$ python3 -q
>>> import numpy as np
>>> np.set_printoptions(suppress=True, linewidth=200)
>>> W0 = np.array([[12, 15, 9, 0, 0], [4, 5, 3, 0, 0], [4, 5, 3, 0, 0], [4, 5, 3, 0, 0]])
>>> left, s, vt = np.linalg.svd(W0, full_matrices=False)
>>> np.round(np.sqrt((s ** 2).sum()), 4), round(float(np.linalg.norm(W0)), 4)
(np.float64(24.4949), 24.4949)
>>> print(np.round(vt @ vt.T, 4) + 0)
[[1. 0. 0. 0.]
 [0. 1. 0. 0.]
 [0. 0. 1. 0.]
 [0. 0. 0. 1.]]
>>> np.round(left.T @ W0 @ vt.T, 4) + 0
array([[24.4949,  0.    ,  0.    ,  0.    ],
       [ 0.    ,  0.    ,  0.    ,  0.    ],
       [ 0.    ,  0.    ,  0.    ,  0.    ],
       [ 0.    ,  0.    ,  0.    ,  0.    ]])
>>> np.round(left.T @ left, 4) + 0
array([[1., 0., 0., 0.],
       [0., 1., 0., 0.],
       [0., 0., 1., 0.],
       [0., 0., 0., 1.]])
>>> np.abs(left[:, 0]).round(6).argmax()
np.int64(0)
>>> np.allclose(left * s @ vt, W0)
True
>>> r = np.linalg.matrix_rank(W0)
>>> print(r)
1
>>> null = np.linalg.svd(W0)[2][r:].T
>>> [int(np.linalg.matrix_rank(W0[:i])) for i in range(1, len(W0) + 1)]
[1, 1, 1, 1]
>>> print(null.shape)
(5, 4)
>>> np.allclose(W0 @ null, 0)
True
>>> np.round(null @ null.T, 4)
array([[ 0.68, -0.4 , -0.24,  0.  ,  0.  ],
       [-0.4 ,  0.5 , -0.3 ,  0.  ,  0.  ],
       [-0.24, -0.3 ,  0.82,  0.  ,  0.  ],
       [ 0.  ,  0.  ,  0.  ,  1.  ,  0.  ],
       [ 0.  ,  0.  ,  0.  ,  0.  ,  1.  ]])
>>> [int(np.linalg.matrix_rank(np.delete(W0, i, axis=0))) for i in range(4)]
[1, 1, 1, 1]
>>> np.round(W0 @ null, 4) + 0
array([[0., 0., 0., 0.],
       [0., 0., 0., 0.],
       [0., 0., 0., 0.],
       [0., 0., 0., 0.]])
